In [1]: import numpy as np

In [2]: np.set_printoptions(suppress=True, linewidth=160)

In [3]: rnd = lambda a: np.round(a, 3) + 0

In [4]: m1 = np.array([[-1.95, -2.0, 1.0, 3.0],
   ...:     [3.0, -1.95, 3.0, -3.0],
   ...:     [-1.0, -2.0, -0.95, -2.0],
   ...:     [-2.0, -2.0, 1.0, 3.05]])

In [5]: m1
Out[5]: 
array([[-1.95, -2.  ,  1.  ,  3.  ],
       [ 3.  , -1.95,  3.  , -3.  ],
       [-1.  , -2.  , -0.95, -2.  ],
       [-2.  , -2.  ,  1.  ,  3.05]])

In [6]: gram = m1.T @ m1

In [7]: rnd(gram)
Out[7]: 
array([[ 17.803,   4.05 ,   6.   , -18.95 ],
       [  4.05 ,  15.802,  -7.95 ,  -2.25 ],
       [  6.   ,  -7.95 ,  11.902,  -1.05 ],
       [-18.95 ,  -2.25 ,  -1.05 ,  31.302]])

In [8]: rnd(np.linalg.svd(m1, compute_uv=False) ** 2)
Out[8]: array([45.589, 22.098,  9.123,  0.   ])

In [9]: other = np.array([[-1, 2, -1], [-1, 0, 1], [0, 1, -1]])

In [10]: basis = np.array([[-2, -2, 0], [-2, 1, -1], [-1, 2, 0]])

In [11]: M = np.block([[other, np.array([[0, 1, 0], [0, 0, 2], [5, 4, 0]])], [np.zeros((3, 3)), basis]])

In [12]: M
Out[12]: 
array([[-1.,  2., -1.,  0.,  1.,  0.],
       [-1.,  0.,  1.,  0.,  0.,  2.],
       [ 0.,  1., -1.,  5.,  4.,  0.],
       [ 0.,  0.,  0., -2., -2.,  0.],
       [ 0.,  0.,  0., -2.,  1., -1.],
       [ 0.,  0.,  0., -1.,  2.,  0.]])

In [13]: # null space of dimension 1

In [14]: U, sv, Vt = np.linalg.svd(M)

In [15]: np.argmax(sv[:-1] / (sv[1:] + 1e-6)) + 1
Out[15]: np.int64(5)

In [16]: other = U[:, :5] @ np.diag(sv[:5]) @ Vt[:5]

In [17]: np.linalg.matrix_rank(M, rtol=0.05)
Out[17]: np.int64(5)

In [18]: rnd(np.abs(M - other).max())
Out[18]: np.float64(0.0)

In [19]: rnd(np.linalg.norm(M - other) / np.linalg.norm(M))
Out[19]: np.float64(0.0)

In [20]: rnd(other)
Out[20]: 
array([[-1.,  2., -1.,  0.,  1.,  0.],
       [-1.,  0.,  1.,  0.,  0.,  2.],
       [ 0.,  1., -1.,  5.,  4.,  0.],
       [ 0.,  0.,  0., -2., -2.,  0.],
       [ 0.,  0.,  0., -2.,  1., -1.],
       [ 0.,  0.,  0., -1.,  2.,  0.]])

In [21]: np.linalg.matrix_rank(other)
Out[21]: np.int64(5)
